% python3 -q
>>> import numpy as np
>>> from numpy import linalg as LA
>>> np.set_printoptions(precision=4, suppress=True, linewidth=200, legacy="1.25")
>>> m1 = np.load("dump.npy")
>>> print(m1)
[[ 0  0  0  3  0 -2  0  0  0  0  0  1  0]
 [ 0  2 -5  0  0  0 -4  5  1  0  0  0  3]
 [ 0  5  5  0  0  0 -1  0  2  0  0  0 -3]
 [-2  0  0 -3  0  1  0  0  0  0  0 -5  0]
 [ 0  0  0  0  0  0  0  0  0 -4  2  0  0]
 [-4  0  0  5  0 -2  0  0  0  0  0 -2  0]
 [ 0 -4  4  0  0  0  5 -2 -1  0  0  0  2]
 [ 0  0 -1  0  0  0 -5  3 -1  0  0  0  0]
 [ 0  5 -5  0  0  0  3 -2 -5  0  0  0  4]
 [ 0  0  0  0 -1  0  0  0  0 -1  5  0  0]
 [ 0  0  0  0 -3  0  0  0  0 -3  4  0  0]
 [ 0  0  0  1  0  5  0  0  0  0  0  2  0]
 [ 0 -2 -5  0  0  0  4 -3 -3  0  0  0  3]]
>>> w1 = np.array([[2, 2, 1, 0, 2, 1],
...     [0, 0, 2, 1, 2, 0],
...     [2, 1, 2, 0, 2, 1],
...     [0, 2, 0, 2, 2, 2],
...     [2, 2, 2, 0, 1, 2],
...     [0, 0, 2, 1, 0, 1],
...     [2, 1, 2, 2, 0, 0],
...     [0, 0, 1, 2, 0, 2],
...     [1, 2, 1, 1, 1, 0],
...     [0, 1, 0, 2, 0, 1],
...     [1, 1, 2, 0, 2, 2],
...     [2, 1, 0, 1, 2, 2],
...     [1, 2, 2, 2, 2, 1]])
>>> beta = np.array([1, 0, -2, 2, -3, -3])
>>> hid = np.maximum(m1 @ w1 + beta, 0)
>>> print((hid > 0).astype(int))
[[1 1 0 1 1 1]
 [0 0 0 1 0 1]
 [1 1 1 1 1 0]
 [0 0 0 0 0 0]
 [1 0 1 0 1 0]
 [0 0 0 1 0 0]
 [1 1 1 1 0 0]
 [0 0 0 0 0 1]
 [0 0 1 1 0 0]
 [1 1 1 0 1 1]
 [0 0 0 0 1 0]
 [1 1 1 1 1 1]
 [0 0 0 1 0 0]]
>>> print(hid)
[[ 3  7  0  7  5  3]
 [ 0  0  0 13  0  5]
 [ 8  2 12  1 13  0]
 [ 0  0  0  0  0  0]
 [ 3  0  2  0  1  0]
 [ 0  0  0  8  0  0]
 [20 11  9  7  0  0]
 [ 0  0  0  0  0  2]
 [ 0  0  5 12  0  0]
 [ 4  2  6  0  6  4]
 [ 0  0  0  0  2  0]
 [ 5  4  8 11  3  8]
 [ 0  0  0  5  0  0]]
>>> basis = np.array([[-1, 1], [-3, 0], [0, -2], [2, 3], [2, 0], [0, 0]])
>>> print(w1 @ basis)
[[-4  0]
 [ 6 -1]
 [-1 -2]
 [ 2  6]
 [-6 -2]
 [ 2 -1]
 [-1  4]
 [ 4  4]
 [-3  2]
 [ 1  6]
 [ 0 -3]
 [ 1  5]
 [ 1  3]]
>>> print((hid @ basis).round(6).argmax(axis=1))
[1 1 0 0 0 1 1 0 1 0 0 1 1]
>>> Xc = (hid - hid.mean(axis=0)) / hid.std(axis=0)
>>> print(Xc.std(axis=0))
[1. 1. 1. 1. 1. 1.]
>>> beta = LA.lstsq(np.delete(Xc, 2, axis=1), Xc[:, 2])[0]
>>> print(np.abs(beta).argmax())
0
>>> print(round(float(1 - np.var(Xc[:, 2] - np.delete(Xc, 2, axis=1) @ beta)), 4))
0.8768
>>> u = np.array([2, 0, 0, 1, 1, 2, 0, 1, 0, 2, 1]) + 0.5
>>> M = np.eye(11) - 2 * np.outer(u, u) / (u @ u)
>>> print(M)
[[ 0.5652 -0.087  -0.087  -0.2609 -0.2609 -0.4348 -0.087  -0.2609 -0.087  -0.4348 -0.2609]
 [-0.087   0.9826 -0.0174 -0.0522 -0.0522 -0.087  -0.0174 -0.0522 -0.0174 -0.087  -0.0522]
 [-0.087  -0.0174  0.9826 -0.0522 -0.0522 -0.087  -0.0174 -0.0522 -0.0174 -0.087  -0.0522]
 [-0.2609 -0.0522 -0.0522  0.8435 -0.1565 -0.2609 -0.0522 -0.1565 -0.0522 -0.2609 -0.1565]
 [-0.2609 -0.0522 -0.0522 -0.1565  0.8435 -0.2609 -0.0522 -0.1565 -0.0522 -0.2609 -0.1565]
 [-0.4348 -0.087  -0.087  -0.2609 -0.2609  0.5652 -0.087  -0.2609 -0.087  -0.4348 -0.2609]
 [-0.087  -0.0174 -0.0174 -0.0522 -0.0522 -0.087   0.9826 -0.0522 -0.0174 -0.087  -0.0522]
 [-0.2609 -0.0522 -0.0522 -0.1565 -0.1565 -0.2609 -0.0522  0.8435 -0.0522 -0.2609 -0.1565]
 [-0.087  -0.0174 -0.0174 -0.0522 -0.0522 -0.087  -0.0174 -0.0522  0.9826 -0.087  -0.0522]
 [-0.4348 -0.087  -0.087  -0.2609 -0.2609 -0.4348 -0.087  -0.2609 -0.087   0.5652 -0.2609]
 [-0.2609 -0.0522 -0.0522 -0.1565 -0.1565 -0.2609 -0.0522 -0.1565 -0.0522 -0.2609  0.8435]]
>>> u, r1 = M[9], M[10]
>>> print(round(u @ r1, 4))
-0.0
>>> print(u @ u)
1.0
>>> p = (u @ r1) / (u @ u) * u
>>> print(r1 - p)
[-0.2609 -0.0522 -0.0522 -0.1565 -0.1565 -0.2609 -0.0522 -0.1565 -0.0522 -0.2609  0.8435]
>>> print(np.round((r1 - p) @ u, 4))
0.0
>>> print(LA.norm(M, axis=0))
[1. 1. 1. 1. 1. 1. 1. 1. 1. 1. 1.]
>>> x = np.array([0, -2, 1, 0, 0, 2, 1, -2, 2, 1, 1])
>>> print(np.abs(LA.eigvals(M)))
[1. 1. 1. 1. 1. 1. 1. 1. 1. 1. 1.]
>>> print(np.round(M.T @ (M @ x), 4) + 0)
[ 0. -2.  1.  0.  0.  2.  1. -2.  2.  1.  1.]
>>> print(round(float(LA.det(M)), 4))
-1.0
>>> u = np.array([0, -1, 2, 1, -2, 1, 0, 0, -1, -1, 2, 2, -1])
>>> M2 = m1 + np.outer(u, np.eye(13)[5])
>>> print(LA.matrix_rank(LA.inv(M2) - LA.inv(m1), tol=1e-8))
1
>>> x = np.array([3, 5, 4, 4, 1, 1, 0, 0, 2, 1, 1])
>>> y = M @ x
>>> print(y)
[-1.6957  4.0609  3.0609  1.1826 -1.8174 -3.6957 -0.9391 -2.8174  1.0609 -3.6957 -1.8174]
>>> print(np.round(LA.solve(M.T, M[7]), 4) + 0)
[0. 0. 0. 0. 0. 0. 0. 1. 0. 0. 0.]
>>> print(np.round(LA.solve(M, y), 4) + 0)
[3. 5. 4. 4. 1. 1. 0. 0. 2. 1. 1.]
>>> arr = np.load("x.npy")
>>> print(arr)
[[ 1  1 -1 -1  1  1 -1 -1]
 [ 1  1  1  1 -1 -1 -1 -1]
 [ 1 -1  1 -1  1 -1  1 -1]
 [ 1 -1 -1  1 -1  1  1 -1]
 [ 1  1  1  1  1  1  1  1]]
>>> T = np.stack([arr, 5 * arr, arr[::-1]])
>>> print(LA.norm(T, axis=(1, 2)))
[ 6.3246 31.6228  6.3246]
>>> print(np.einsum("bij,cij->bc", T, T))
[[  40  200    8]
 [ 200 1000   40]
 [   8   40   40]]
>>> print(LA.matrix_rank(T))
[5 5 5]
>>> K = np.array([[-3, 3, 9, -3, 3],
...     [-3, -2, 9, 2, 3],
...     [3, -1, -9, 3, 3],
...     [2, -2, -6, -3, -1],
...     [-2, 0, 6, -1, 2],
...     [-1, 2, 3, -3, -3],
...     [2, 1, -6, 1, 0],
...     [-2, 2, 6, 1, -1],
...     [2, -3, -6, 1, -2],
...     [-3, 0, 9, -1, 1]])
>>> print(K)
[[-3  3  9 -3  3]
 [-3 -2  9  2  3]
 [ 3 -1 -9  3  3]
 [ 2 -2 -6 -3 -1]
 [-2  0  6 -1  2]
 [-1  2  3 -3 -3]
 [ 2  1 -6  1  0]
 [-2  2  6  1 -1]
 [ 2 -3 -6  1 -2]
 [-3  0  9 -1  1]]
>>> cov = np.cov(K, rowvar=False)
>>> print(K.std(axis=0))
[2.3345 1.8974 7.0036 2.1    2.1095]
>>> print(np.median(K, axis=0))
[-1.5  0.   4.5  0.   0.5]
>>> print(cov)
[[  6.0556  -2.2222 -18.1667   1.6111  -1.6111]
 [ -2.2222   4.       6.6667  -1.7778   0.    ]
 [-18.1667   6.6667  54.5     -4.8333   4.8333]
 [  1.6111  -1.7778  -4.8333   4.9      1.5   ]
 [ -1.6111   0.       4.8333   1.5      4.9444]]
>>> print(np.corrcoef(K.T))
[[ 1.     -0.4515 -1.      0.2958 -0.2944]
 [-0.4515  1.      0.4515 -0.4016  0.    ]
 [-1.      0.4515  1.     -0.2958  0.2944]
 [ 0.2958 -0.4016 -0.2958  1.      0.3047]
 [-0.2944  0.      0.2944  0.3047  1.    ]]
